>>> import numpy as np
>>> from numpy import linalg as LA
>>> np.set_printoptions(suppress=True, linewidth=200)
>>> arr = np.array([[1, 5, 5, 4, 0],
...     [0, 1, 5, 5, 4],
...     [4, 0, 1, 5, 5],
...     [5, 4, 0, 1, 5],
...     [5, 5, 4, 0, 1]])
>>> rng = np.random.default_rng(494)
>>> Y = arr + rng.integers(-2, 3, (5, 3)) @ rng.integers(-2, 3, (3, 5))
>>> print(Y)
[[ 1  3  1  4  4]
 [-1  2 10 -1  3]
 [ 6 -4  3  9  3]
 [ 6  1 -1  3  6]
 [ 6  2 -1  4  4]]
>>> print(Y - arr)
[[ 0 -2 -4  0  4]
 [-1  1  5 -6 -1]
 [ 2 -4  2  4 -2]
 [ 1 -3 -1  2  1]
 [ 1 -3 -5  4  3]]
>>> print(LA.matrix_rank(Y - arr, tol=1e-8))
3
>>> print(np.round(LA.svd(Y - arr, compute_uv=False), 3) + 0)
[12.357  7.179  3.969  0.     0.   ]
>>> f = np.array([1, -3])
>>> print(np.polyval(f, arr[4]))
[ 2  2  1 -3 -2]
>>> print(np.correlate(arr[4], arr[3], "full"))
[25 30 25 24 50 42 20  4  5]
>>> print(np.cross(arr[4, :3], arr[3, :3]))
[-16  20  -5]
>>> print(np.trace(arr))
5
>>> print(np.round(np.sort(np.abs(LA.eigvals(arr))), 3))
[ 2.005  2.005  7.14   7.14  15.   ]
>>> print(np.round(LA.det(arr), 3))
3075.0
>>> print(np.allclose(arr @ arr.T, arr.T @ arr))
True
>>> mat = np.eye(9, dtype=int)[rng.permutation(9)] * np.array([6, 1, 8, 7, 4, 8, 9, 0, 4])
>>> print(mat)
[[0 0 0 0 4 0 0 0 0]
 [0 0 0 0 0 0 9 0 0]
 [0 0 8 0 0 0 0 0 0]
 [0 0 0 7 0 0 0 0 0]
 [0 0 0 0 0 0 0 0 4]
 [0 0 0 0 0 0 0 0 0]
 [6 0 0 0 0 0 0 0 0]
 [0 0 0 0 0 8 0 0 0]
 [0 1 0 0 0 0 0 0 0]]
>>> print(np.round(np.abs(LA.eigvals(mat)).max(), 3))
8.0
>>> print(np.round(np.sort(np.abs(LA.eigvals(mat))), 3))
[0.    0.    3.866 3.866 3.866 3.866 3.866 7.    8.   ]
>>> LA.determinant(mat)
Traceback (most recent call last):
  File "<python-input-22>", line 1, in <module>
    LA.determinant(mat)
    ^^^^^^^^^^^^^^
AttributeError: module 'numpy.linalg' has no attribute 'determinant'
>>> print((mat + mat.T) / 2)
[[0.  0.  0.  0.  2.  0.  3.  0.  0. ]
 [0.  0.  0.  0.  0.  0.  4.5 0.  0.5]
 [0.  0.  8.  0.  0.  0.  0.  0.  0. ]
 [0.  0.  0.  7.  0.  0.  0.  0.  0. ]
 [2.  0.  0.  0.  0.  0.  0.  0.  2. ]
 [0.  0.  0.  0.  0.  0.  0.  4.  0. ]
 [3.  4.5 0.  0.  0.  0.  0.  0.  0. ]
 [0.  0.  0.  0.  0.  4.  0.  0.  0. ]
 [0.  0.5 0.  0.  2.  0.  0.  0.  0. ]]
>>> print(np.round(LA.svd(mat, compute_uv=False), 3))
[9. 8. 8. 7. 6. 4. 4. 1. 0.]
>>> print(np.round(LA.norm(mat, axis=0), 3))
[6. 1. 8. 7. 4. 8. 9. 0. 4.]
>>> print(mat.T @ mat)
[[36  0  0  0  0  0  0  0  0]
 [ 0  1  0  0  0  0  0  0  0]
 [ 0  0 64  0  0  0  0  0  0]
 [ 0  0  0 49  0  0  0  0  0]
 [ 0  0  0  0 16  0  0  0  0]
 [ 0  0  0  0  0 64  0  0  0]
 [ 0  0  0  0  0  0 81  0  0]
 [ 0  0  0  0  0  0  0  0  0]
 [ 0  0  0  0  0  0  0  0 16]]
>>> print(round(float(LA.norm(mat, 2) / LA.norm(mat)), 3))
0.498
>>> print(np.round(mat @ LA.pinv(mat) @ mat, 3))
[[0. 0. 0. 0. 4. 0. 0. 0. 0.]
 [0. 0. 0. 0. 0. 0. 9. 0. 0.]
 [0. 0. 8. 0. 0. 0. 0. 0. 0.]
 [0. 0. 0. 7. 0. 0. 0. 0. 0.]
 [0. 0. 0. 0. 0. 0. 0. 0. 4.]
 [0. 0. 0. 0. 0. 0. 0. 0. 0.]
 [6. 0. 0. 0. 0. 0. 0. 0. 0.]
 [0. 0. 0. 0. 0. 8. 0. 0. 0.]
 [0. 1. 0. 0. 0. 0. 0. 0. 0.]]
>>> m1 = np.arange(40).reshape(5, 8) + 4
>>> print(m1)
[[ 4  5  6  7  8  9 10 11]
 [12 13 14 15 16 17 18 19]
 [20 21 22 23 24 25 26 27]
 [28 29 30 31 32 33 34 35]
 [36 37 38 39 40 41 42 43]]
>>> f, v = m1[2], m1[0]
>>> print(f @ f)
4460
>>> print(f @ v)
1452
>>> pr = (f @ v) / (f @ f) * f
>>> print(np.outer(f, v))
[[ 80 100 120 140 160 180 200 220]
 [ 84 105 126 147 168 189 210 231]
 [ 88 110 132 154 176 198 220 242]
 [ 92 115 138 161 184 207 230 253]
 [ 96 120 144 168 192 216 240 264]
 [100 125 150 175 200 225 250 275]
 [104 130 156 182 208 234 260 286]
 [108 135 162 189 216 243 270 297]]
>>> x = np.array([3, 3, 2, 4, 4, 0, 0, 3])
>>> print(m1 @ np.eye(8)[1])
[ 5. 13. 21. 29. 37.]
>>> print(np.round(m1 @ LA.pinv(m1) @ m1, 3))
[[ 4.  5.  6.  7.  8.  9. 10. 11.]
 [12. 13. 14. 15. 16. 17. 18. 19.]
 [20. 21. 22. 23. 24. 25. 26. 27.]
 [28. 29. 30. 31. 32. 33. 34. 35.]
 [36. 37. 38. 39. 40. 41. 42. 43.]]
>>> print(round(float(np.trace(LA.pinv(m1) @ m1)), 3))
2.0
>>> X = np.loadtxt("dump.csv", delimiter=",")
>>> print(X)
[[ 8.854 -8.99  -2.988  8.927  3.939 -2.959 -2.045]
 [ 9.031 -9.01  -2.825  8.904  4.098 -2.924 -2.057]
 [ 9.099 -9.11  -2.826  9.056  3.952 -3.108 -1.911]
 [ 9.126 -8.915 -3.041  8.99   3.835 -2.962 -2.104]
 [ 8.891 -8.995 -3.087  9.061  4.003 -3.015 -1.953]
 [ 8.997 -9.129 -3.059  9.096  3.899 -2.965 -1.834]
 [ 9.064 -8.977 -2.952  8.961  4.009 -2.885 -1.93 ]
 [ 8.875 -9.054 -2.851  9.004  3.971 -2.86  -1.98 ]
 [ 8.923 -9.051 -3.02   9.019  3.95  -2.989 -2.068]
 [ 8.961 -8.881 -2.914  8.911  4.094 -2.926 -2.132]
 [ 9.113 -9.05  -3.024  9.083  4.002 -3.027 -2.026]
 [ 9.125 -9.041 -2.998  9.073  3.891 -2.894 -1.939]
 [ 9.037 -9.147 -2.833  9.06   4.167 -2.902 -1.839]
 [-3.911  4.934 -3.842 -1.054  4.906 -2.06   2.171]
 [-3.969  5.078 -4.339 -0.854  5.123 -1.985  1.862]
 [-3.903  4.889 -3.901 -0.869  5.156 -2.111  1.934]
 [-3.885  5.027 -4.132 -0.897  5.193 -2.054  2.014]
 [-4.135  5.098 -4.068 -1.161  5.046 -2.052  2.172]
 [-3.944  4.862 -3.758 -0.947  5.021 -1.922  1.976]
 [-4.075  5.193 -4.05  -1.15   4.858 -1.931  1.862]
 [-4.037  5.043 -4.1   -1.063  4.905 -2.262  2.021]
 [-4.057  5.071 -3.943 -1.117  4.943 -1.996  1.974]
 [-3.963  4.993 -3.987 -1.039  4.97  -2.075  1.881]
 [-3.977  5.157 -4.29  -0.939  5.174 -2.029  2.03 ]
 [-3.93   5.006 -4.241 -0.972  4.85  -1.947  1.945]
 [-4.054  5.164 -3.853 -0.842  4.881 -1.999  2.02 ]]
>>> proj = X @ LA.solve(X.T @ X, X.T)
>>> print(np.round(LA.eigvalsh(proj), 3) + 0)
[0. 0. 0. 0. 0. 0. 0. 0. 0. 0. 0. 0. 0. 0. 0. 0. 0. 0. 0. 1. 1. 1. 1. 1. 1. 1.]
>>> x = np.array([4, 1, 2, 0, 3, 5, 5])
>>> a = np.maximum(X @ x, 0)
>>> print(np.flatnonzero(a > 1e-9))
[ 0  1  2  3  4  5  6  7  8  9 10 11 12]
>>> print(round(float(LA.norm(X, "nuc")), 3))
95.768
>>> print(round(float(LA.norm(X, 2)), 3))
62.103
>>> print(round(float(LA.norm(X[25], 1)), 3), round(LA.norm(X[25], np.inf), 3))
22.813 5.164
>>> print(LA.norm(X, axis=1).argmax())
10
>>> print(round(float(LA.norm(X, 1)), 3), round(float(LA.norm(X, np.inf)), 3))
182.865 39.325
>>> print(round(float(LA.norm(X)), 3))
69.63
>>> print(np.round(X.mean(axis=0), 3))
[ 2.51  -1.994 -3.497  4.009  4.494 -2.494  0.002]
>>> print(np.round(LA.svd(X, compute_uv=False), 3))
[62.103 31.473  0.677  0.494  0.391  0.322  0.308]
>>> X[:, 7]
Traceback (most recent call last):
  File "<python-input-55>", line 1, in <module>
    X[:, 7]
    ~^^^^^^
IndexError: index 7 is out of bounds for axis 1 with size 7
>>> print(np.unravel_index(np.abs(X).argmax(), X.shape))
(np.int64(12), np.int64(1))
>>> print(X.shape)
(26, 7)
>>> cen = X - X.mean(axis=1)
Traceback (most recent call last):
  File "<python-input-58>", line 1, in <module>
    cen = X - X.mean(axis=1)
          ~~^~~~~~~~~~~~~~~~
ValueError: operands could not be broadcast together with shapes (26,7) (26,) 
>>> cen = X - X.mean(axis=0)
>>> U, sv, vt = LA.svd(cen, full_matrices=False)
>>> print(np.round(vt[0] * np.sign(vt[0, np.abs(vt[0]).argmax()]), 3))
[-0.59   0.638 -0.049 -0.454  0.046  0.042  0.18 ]
>>> print(np.round(sv ** 2 / (sv ** 2).sum(), 3) + 0)
[1. 0. 0. 0. 0. 0. 0.]
>>> print(np.round(np.abs(vt[-1]), 3))
[0.366 0.697 0.269 0.486 0.073 0.237 0.099]
>>> print((np.sign(U[:, 0]) == np.sign(U[0, 0])).astype(int))
[1 1 1 1 1 1 1 1 1 1 1 1 1 0 0 0 0 0 0 0 0 0 0 0 0 0]
>>> print(LA.matrix_rank(cen))
7
>>> print(np.abs(U[:, 0]).argmax())
17
>>> F = np.array([[2, 2, 0, 2, 2, 4, 1],
...     [2, 4, 3, 2, 3, 1, 2],
...     [0, 3, 0, 0, 2, 3, 2],
...     [2, 2, 0, 4, 1, 3, 3],
...     [2, 3, 2, 1, 0, 2, 2],
...     [4, 1, 3, 3, 2, 0, 1],
...     [1, 2, 2, 3, 2, 1, 2]])
>>> # equal to its transpose
>>> print([round(float(LA.det(F[:i, :i])), 2) + 0 for i in range(1, 8)])
[2.0, 4.0, -18.0, -36.0, 106.0, -52.0, -528.0]
>>> print(round(LA.eigvalsh(F).min(), 3))
-5.275
